$ python3 -q
>>> import numpy as np
>>> np.set_printoptions(precision=2, suppress=True, linewidth=120)
>>> E = np.load("m.npy")
>>> E
array([[  0,   4,   0,  -2],
       [ 18,   0,  -9,   0],
       [  0,  -2,   0,  -4],
       [ -9,   0, -18,   0]])
>>> vec = np.array([2, 0, 3, 2])
>>> target = E @ vec
>>> b, lr = np.zeros(4), 1 / np.linalg.norm(E, 2) ** 2
>>> for i in range(12):
...     b -= lr * E.T @ (E @ b - target)
...     if i % 2 == 0: print(i, round(np.linalg.norm(E @ b - target), 2))
... 
0 8.5
2 7.68
4 6.94
6 6.27
8 5.67
10 5.12
>>> b.round(2) + 0
array([2.  , 0.  , 3.  , 0.91])
>>> round(float(np.linalg.cond(E)), 2)
4.5
>>> U, sv, Vh = np.linalg.svd(E, full_matrices=False)
>>> U.shape, sv.shape, Vh.shape
((4, 4), (4,), (4, 4))
>>> np.round(U.T @ E @ Vh.T, 2) + 0
array([[20.12,  0.  ,  0.  ,  0.  ],
       [ 0.  , 20.12,  0.  ,  0.  ],
       [ 0.  ,  0.  ,  4.47,  0.  ],
       [ 0.  ,  0.  ,  0.  ,  4.47]])
>>> ang = np.radians(72)
>>> Rm = np.eye(4)
>>> Rm[0, 0] = Rm[1, 1] = np.cos(ang)
>>> Rm[0, 1], Rm[1, 0] = -np.sin(ang), np.sin(ang)
>>> Rm
array([[ 0.31, -0.95,  0.  ,  0.  ],
       [ 0.95,  0.31,  0.  ,  0.  ],
       [ 0.  ,  0.  ,  1.  ,  0.  ],
       [ 0.  ,  0.  ,  0.  ,  1.  ]])
>>> Y = E @ Rm.T
>>> np.allclose(np.linalg.norm(E, axis=1), np.linalg.norm(Y, axis=1))
True
>>> X = np.diag(np.array([1, 0, 5, 2, 1, 0, 4]))
>>> X
array([[1, 0, 0, 0, 0, 0, 0],
       [0, 0, 0, 0, 0, 0, 0],
       [0, 0, 5, 0, 0, 0, 0],
       [0, 0, 0, 2, 0, 0, 0],
       [0, 0, 0, 0, 1, 0, 0],
       [0, 0, 0, 0, 0, 0, 0],
       [0, 0, 0, 0, 0, 0, 4]])
>>> np.allclose(X[:-1].T @ np.linalg.lstsq(X[:-1].T, X[-1])[0], X[-1])
False
>>> X @ np.linalg.pinv(X) @ X
array([[1., 0., 0., 0., 0., 0., 0.],
       [0., 0., 0., 0., 0., 0., 0.],
       [0., 0., 5., 0., 0., 0., 0.],
       [0., 0., 0., 2., 0., 0., 0.],
       [0., 0., 0., 0., 1., 0., 0.],
       [0., 0., 0., 0., 0., 0., 0.],
       [0., 0., 0., 0., 0., 0., 4.]])
>>> [int(np.linalg.matrix_rank(np.linalg.matrix_power(X, p))) for p in range(1, 8)]
[5, 5, 5, 5, 5, 5, 5]
>>> np.prod(np.diag(X)), round(np.linalg.det(X), 2)
(np.int64(0), np.float64(0.0))
>>> vec = np.array([3, 2, 3, 2])
>>> target = E @ vec
>>> target
array([  4,  27, -12, -81])
>>> np.linalg.solve(E, 4 * target)
array([12.,  8., 12.,  8.])
>>> np.linalg.solve(E, target + E[:, 1])
array([3., 3., 3., 2.])
>>> np.linalg.solve(E, target)
array([3., 2., 3., 2.])
>>> np.linalg.solve(E.T, E[1])
array([ 0.,  1., -0., -0.])
>>> J = np.array([[0.46, -0.43, 0.12, -0.03, -0.28, 0.82, 0.02],
...     [2.3, -1.12, 0.4, -0.46, -1.77, 2.55, 1.82],
...     [0.72, 0.01, 0.2, -0.21, -0.6, 0.38, 0.81],
...     [1.01, -0.02, 0.32, -0.35, -0.85, 0.56, 0.98]])
>>> J
array([[ 0.46, -0.43,  0.12, -0.03, -0.28,  0.82,  0.02],
       [ 2.3 , -1.12,  0.4 , -0.46, -1.77,  2.55,  1.82],
       [ 0.72,  0.01,  0.2 , -0.21, -0.6 ,  0.38,  0.81],
       [ 1.01, -0.02,  0.32, -0.35, -0.85,  0.56,  0.98]])
>>> X @ X.T
array([[ 1,  0,  0,  0,  0,  0,  0],
       [ 0,  0,  0,  0,  0,  0,  0],
       [ 0,  0, 25,  0,  0,  0,  0],
       [ 0,  0,  0,  4,  0,  0,  0],
       [ 0,  0,  0,  0,  1,  0,  0],
       [ 0,  0,  0,  0,  0,  0,  0],
       [ 0,  0,  0,  0,  0,  0, 16]])
>>> np.linalg.norm(X, axis=0)
array([1., 0., 5., 2., 1., 0., 4.])
>>> m1 = np.minimum.outer(np.arange(1, 7), np.arange(1, 7)) * 5
>>> m1
array([[ 5,  5,  5,  5,  5,  5],
       [ 5, 10, 10, 10, 10, 10],
       [ 5, 10, 15, 15, 15, 15],
       [ 5, 10, 15, 20, 20, 20],
       [ 5, 10, 15, 20, 25, 25],
       [ 5, 10, 15, 20, 25, 30]])
>>> vec = np.ones(6)
>>> for _ in range(6):
...     vec = m1 @ vec
...     vec /= np.linalg.norm(vec)
...     print(round(vec @ m1 @ vec, 2))
... 
85.92
86.03
86.03
86.03
86.03
86.03
>>> round(np.linalg.eigvalsh(m1)[-1], 2)
np.float64(86.03)
>>> vec
array([0.13, 0.26, 0.37, 0.46, 0.52, 0.55])
